$ ipython --no-banner

In [1]: import numpy as np

In [2]: np.set_printoptions(precision=2, suppress=True, linewidth=200, sign=" ")

In [3]: def tidy(a):
   ...:     return np.round(a, 2) + 0
   ...: 

In [4]: feats = np.arange(16).reshape(4, 4) + 4

In [5]: feats
Out[5]: 
array([[  4,   5,   6,   7],
       [  8,   9,  10,  11],
       [ 12,  13,  14,  15],
       [ 16,  17,  18,  19]])

In [6]: theta = np.radians(36)

In [7]: R = np.eye(4)

In [8]: R[2, 2] = R[0, 0] = np.cos(theta)

In [9]: R[2, 0], R[0, 2] = -np.sin(theta), np.sin(theta)

In [10]: tidy(R)
Out[10]: 
array([[ 0.81,  0.  ,  0.59,  0.  ],
       [ 0.  ,  1.  ,  0.  ,  0.  ],
       [-0.59,  0.  ,  0.81,  0.  ],
       [ 0.  ,  0.  ,  0.  ,  1.  ]])

In [11]: other = feats @ R.T

In [12]: np.allclose(feats @ feats.T, other @ other.T)
Out[12]: True

In [13]: np.allclose(np.linalg.norm(feats, axis=1), np.linalg.norm(other, axis=1))
Out[13]: True

In [14]: tidy(other)
Out[14]: 
array([[  6.76,   5.  ,   2.5 ,   7.  ],
       [ 12.35,   9.  ,   3.39,  11.  ],
       [ 17.94,  13.  ,   4.27,  15.  ],
       [ 23.52,  17.  ,   5.16,  19.  ]])

In [15]: tidy(np.linalg.svd(feats, compute_uv=False)), tidy(np.linalg.svd(other, compute_uv=False))
Out[15]: 
(array([ 49.53,   1.62,   0.  ,   0.  ]),
 array([ 49.53,   1.62,   0.  ,   0.  ]))

In [16]: blk = np.stack([feats, -2 * feats, feats[::-1]])

In [17]: tidy(np.linalg.norm(blk, axis=(1, 2)))
Out[17]: array([ 49.56,  99.12,  49.56])

In [18]: np.linalg.matrix_rank(blk.reshape(3, -1))
Out[18]: np.int64(2)

In [19]: np.linalg.cond(feats) > 100
Out[19]: np.True_

In [20]: tidy(np.linalg.det(feats.T))
Out[20]: np.float64(0.0)

In [21]: tidy(np.linalg.eigvals(feats).sum().real)
Out[21]: np.float64(46.0)

In [22]: np.kron(np.eye(2, dtype=int), feats)
Out[22]: 
array([[  4,   5,   6,   7,   0,   0,   0,   0],
       [  8,   9,  10,  11,   0,   0,   0,   0],
       [ 12,  13,  14,  15,   0,   0,   0,   0],
       [ 16,  17,  18,  19,   0,   0,   0,   0],
       [  0,   0,   0,   0,   4,   5,   6,   7],
       [  0,   0,   0,   0,   8,   9,  10,  11],
       [  0,   0,   0,   0,  12,  13,  14,  15],
       [  0,   0,   0,   0,  16,  17,  18,  19]])

In [23]: tidy(np.linalg.det(2 * feats)), tidy(np.linalg.det(feats))
Out[23]: (np.float64(0.0), np.float64(0.0))

In [24]: tidy(np.poly(feats))
Out[24]: array([  1., -46., -80.,   0.,   0.])

In [25]: m1 = np.load("run16.npy")

In [26]: m1
Out[26]: 
array([[ 0,  1,  0,  0],
       [ 0,  0,  0,  0],
       [ 2,  1,  0,  1],
       [-2,  0,  1,  2]])

In [27]: tidy(np.trace(np.linalg.pinv(m1) @ m1))
Out[27]: np.float64(3.0)

In [28]: np.unique(m1.round(6), axis=0).shape
Out[28]: (4, 4)

In [29]: tidy(m1 @ np.linalg.pinv(m1) @ m1)
Out[29]: 
array([[ 0.,  1.,  0.,  0.],
       [ 0.,  0.,  0.,  0.],
       [ 2.,  1.,  0.,  1.],
       [-2.,  0.,  1.,  2.]])

In [30]: np.allclose(m1[:-1].T @ np.linalg.lstsq(m1[:-1].T, m1[-1])[0], m1[-1])
Out[30]: False

In [31]: np.linalg.lstsq(m1[:-1].T, m1[-1])[2]
Out[31]: np.int32(2)

In [32]: left, sigma, Vh = np.linalg.svd(m1)

In [33]: tidy(sigma)
Out[33]: array([ 3.17,  2.28,  0.89,  0.  ])

In [34]: np.argmax(sigma[:-1] / (sigma[1:] + 1e-6)) + 1
Out[34]: np.int64(3)

In [35]: other = left[:, :3] @ np.diag(sigma[:3]) @ Vh[:3]

In [36]: tidy(np.linalg.norm(m1 - other) / np.linalg.norm(m1))
Out[36]: np.float64(0.0)

In [37]: tidy(np.linalg.norm(m1 - other, 2)), tidy(sigma[3])
Out[37]: (np.float64(0.0), np.float64(0.0))

In [38]: r = np.linalg.matrix_rank(m1)

In [39]: r
Out[39]: np.int64(3)

In [40]: null = np.linalg.svd(m1)[2][r:].T

In [41]: [int(np.linalg.matrix_rank(np.delete(m1, i, axis=0))) for i in range(4)]
Out[41]: [2, 3, 2, 2]

In [42]: tidy(null[:, 0] / null[np.abs(null[:, 0]).round(6).argmax(), 0])
Out[42]: array([ 0.17,  0.  ,  1.  , -0.33])

In [43]: tidy(null @ null.T)
Out[43]: 
array([[ 0.02,  0.  ,  0.15, -0.05],
       [ 0.  ,  0.  ,  0.  ,  0.  ],
       [ 0.15,  0.  ,  0.88, -0.29],
       [-0.05,  0.  , -0.29,  0.1 ]])

In [44]: tidy(m1 @ null)
Out[44]: 
array([[ 0.],
       [ 0.],
       [ 0.],
       [ 0.]])

In [45]: F = np.array([[3, -5, 0, -4], [1, -5, -4, 3], [5, 4, -4, 2], [-2, 2, 4, -2]])

In [46]: vec = np.array([7, 5, -5, -4])

In [47]: target = F @ vec

In [48]: beta, lr = np.zeros(4), 1 / np.linalg.norm(F, 2) ** 2

In [49]: for i in range(15):
    ...:     beta -= lr * F.T @ (F @ beta - target)
    ...:     if i % 5 == 0: print(i, round(np.linalg.norm(F @ beta - target), 2))
    ...: 
0 31.11
5 4.45
10 1.4

In [50]: tidy(beta)
Out[50]: array([ 8.38,  4.52, -2.99, -2.35])

In [51]: tidy(np.linalg.cond(F))
Out[51]: np.float64(22.69)

In [52]: P = np.triu(np.array([[8, 1, 6, 3], [4, 0, 9, 4], [5, 3, 5, 4], [9, 1, 5, 4]]), 1) + np.eye(4)

In [53]: other = P @ F @ np.linalg.inv(P)

In [54]: P @ F - F @ P
Out[54]: 
array([[ 25.,  22.,  11.,  20.],
       [ 37.,  43.,  19.,  43.],
       [ -8.,   3., -50., -23.],
       [  0.,   2.,  -6., -18.]])

In [55]: np.linalg.matrix_rank(other)
Out[55]: np.int64(4)

In [56]: tidy(np.poly(other))
Out[56]: array([   1.,    8.,    4., -228.,  180.])

In [57]: other = np.array([[2, 1, 1], [-1, 2, -2], [-2, 1, 1]])

In [58]: J = np.triu(other, 1)

In [59]: J
Out[59]: 
array([[ 0,  1,  1],
       [ 0,  0, -2],
       [ 0,  0,  0]])

In [60]: np.linalg.cond(J) > 100
Out[60]: np.True_

In [61]: np.linalg.matrix_rank(J, rtol=0.1)
Out[61]: np.int64(2)

In [62]: np.argsort(-np.linalg.norm(J, axis=0).round(6), kind="stable")[:3]
Out[62]: array([ 2,  1,  0])

In [63]: [round(float(x), 2) for x in np.linalg.svd(J, compute_uv=False)[:3]]
Out[63]: [2.29, 0.87, 0.0]

In [64]: A = np.loadtxt("layer11.csv", delimiter=",")

In [65]: A
Out[65]: 
array([[-18.,  -2.,   6.,   4.],
       [  9.,   2.,  -3.,  -2.],
       [ -6.,  -5.,   2.,   1.]])

In [66]: rng = np.random.default_rng(83)

In [67]: other = A + rng.integers(-2, 3, (3, 2)) @ rng.integers(-2, 3, (2, 4))

In [68]: other
Out[68]: 
array([[-19.,  -2.,   8.,   1.],
       [  9.,   4.,   1.,  -6.],
       [ -5.,  -5.,   0.,   4.]])

In [69]: np.linalg.matrix_rank(other - A, tol=1e-8)
Out[69]: np.int64(2)

In [70]: tidy(np.linalg.svd(other - A, compute_uv=False))
Out[70]: array([ 7.78,  1.85,  0.  ])

In [71]: left, sigma, Vh = np.linalg.svd(A)

In [72]: np.argmax(sigma[:-1] / (sigma[1:] + 1e-6)) + 1
Out[72]: np.int64(2)

In [73]: other = left[:, :2] @ np.diag(sigma[:2]) @ Vh[:2]

In [74]: np.linalg.matrix_rank(other)
Out[74]: np.int64(2)

In [75]: np.linalg.matrix_rank(A, rtol=0.05)
Out[75]: np.int64(2)

In [76]: tidy(np.linalg.norm(A - other, 2)), tidy(sigma[2])
Out[76]: (np.float64(0.07), np.float64(0.07))

In [77]: blk = np.stack([A, -3 * A, A[::-1]])

In [78]: np.linalg.matrix_rank(blk)
Out[78]: array([ 3,  3,  3])

In [79]: (blk @ A.T).shape
Out[79]: (3, 3, 3)

In [80]: blk.shape
Out[80]: (3, 3, 4)
